>>> import numpy as np
>>> np.set_printoptions(suppress=True, linewidth=100)
>>> def rd(a):
...     return np.round(a, 2) + 0
... 
>>> A = np.load("test11.npy")
>>> A
array([[3, 2, 2],
       [3, 3, 2],
       [2, 1, 1],
       [3, 1, 0],
       [1, 3, 1]])
>>> P = A @ np.linalg.solve(A.T @ A, A.T)
>>> rd(np.diag(P))
array([0.56, 0.41, 0.19, 0.98, 0.86])
>>> np.trace(P)
np.float64(3.0)
>>> rd(P)
array([[ 0.56,  0.36,  0.3 , -0.07, -0.14],
       [ 0.36,  0.41,  0.17,  0.02,  0.29],
       [ 0.3 ,  0.17,  0.19,  0.11, -0.14],
       [-0.07,  0.02,  0.11,  0.98,  0.  ],
       [-0.14,  0.29, -0.14,  0.  ,  0.86]])
>>> t = np.radians(60)
>>> r_ = np.eye(3)
>>> r_[0, 0] = r_[1, 1] = np.cos(t)
>>> r_[0, 1], r_[1, 0] = -np.sin(t), np.sin(t)
>>> rd(r_)
array([[ 0.5 , -0.87,  0.  ],
       [ 0.87,  0.5 ,  0.  ],
       [ 0.  ,  0.  ,  1.  ]])
>>> other = A @ r_.T
>>> rd(np.linalg.det(r_)), np.trace(r_)
(np.float64(1.0), np.float64(2.0))
>>> Q, r_ = np.linalg.qr(A)
>>> print(Q.shape, r_.shape)
(5, 3) (3, 3)
>>> rd(Q.T @ Q)
array([[1., 0., 0.],
       [0., 1., 0.],
       [0., 0., 1.]])
>>> np.trace(Q @ Q.T)
np.float64(3.0)
>>> print(rd(r_))
[[-5.66 -4.07 -2.65]
 [ 0.   -2.73 -1.18]
 [ 0.    0.   -1.26]]
>>> P = np.triu(np.array([[1, 3, 3], [0, 1, 1], [2, 3, 3]]), 1) + np.eye(3)
>>> other = P @ r_ @ np.linalg.inv(P)
>>> print(np.linalg.matrix_rank(other))
3
>>> rd(P @ r_ - r_ @ P)
array([[ 0.  ,  8.77, 13.73],
       [ 0.  ,  0.  ,  1.48],
       [ 0.  ,  0.  ,  0.  ]])
>>> rd(other)
array([[-5.66,  4.71,  2.31],
       [ 0.  , -2.73,  0.3 ],
       [ 0.  ,  0.  , -1.26]])
>>> F = np.array([[-0.6, -0.8, -0.6, 0.1],
...     [-0.46, -0.67, -0.34, -0.11],
...     [0.0, -1.1, -0.7, -0.7],
...     [-1.2, -0.3, -0.5, 0.4],
...     [-0.9, -0.6, 1.3, -1.9],
...     [-0.9, 0.6, -1.4, -1.2]])
>>> vec = np.array([8, 2, 1, 4])
>>> rhs = F @ vec
>>> c, lr = np.zeros(4), 1 / np.linalg.norm(F, 2) ** 2
>>> for i in range(6):
...     c -= lr * F.T @ (F @ c - rhs)
...     if i % 1 == 0: print(i, round(np.linalg.norm(F @ c - rhs), 2))
... 
0 4.02
1 3.08
2 2.45
3 1.97
4 1.58
5 1.27
>>> rd(c)
array([7.18, 2.27, 1.36, 4.43])
>>> vec = np.array([-2, 1, -3, -1])
>>> rhs = F @ vec
>>> rd(rhs)
array([ 2.1 ,  1.38,  1.7 ,  3.2 , -0.8 ,  7.8 ])
>>> rng = np.random.default_rng(3188)
>>> rhs = rhs + 0.3 * rng.normal(size=6)
>>> rd(rhs)
array([ 1.65,  1.49,  2.31,  3.16, -0.6 ,  7.47])
>>> c, *_ = np.linalg.lstsq(F, rhs)
>>> print(rd(F.T @ (rhs - F @ c)))
[0. 0. 0. 0.]
>>> print(rd(c))
[-1.73  0.73 -2.97 -1.14]
>>> [round(float(np.linalg.norm(np.linalg.solve(F.T @ F + lam * np.eye(4), F.T @ rhs))), 2) for lam in (0, 1, 10, 100)]
[3.69, 3.1, 1.32, 0.2]
>>> c.round()
array([-2.,  1., -3., -1.])
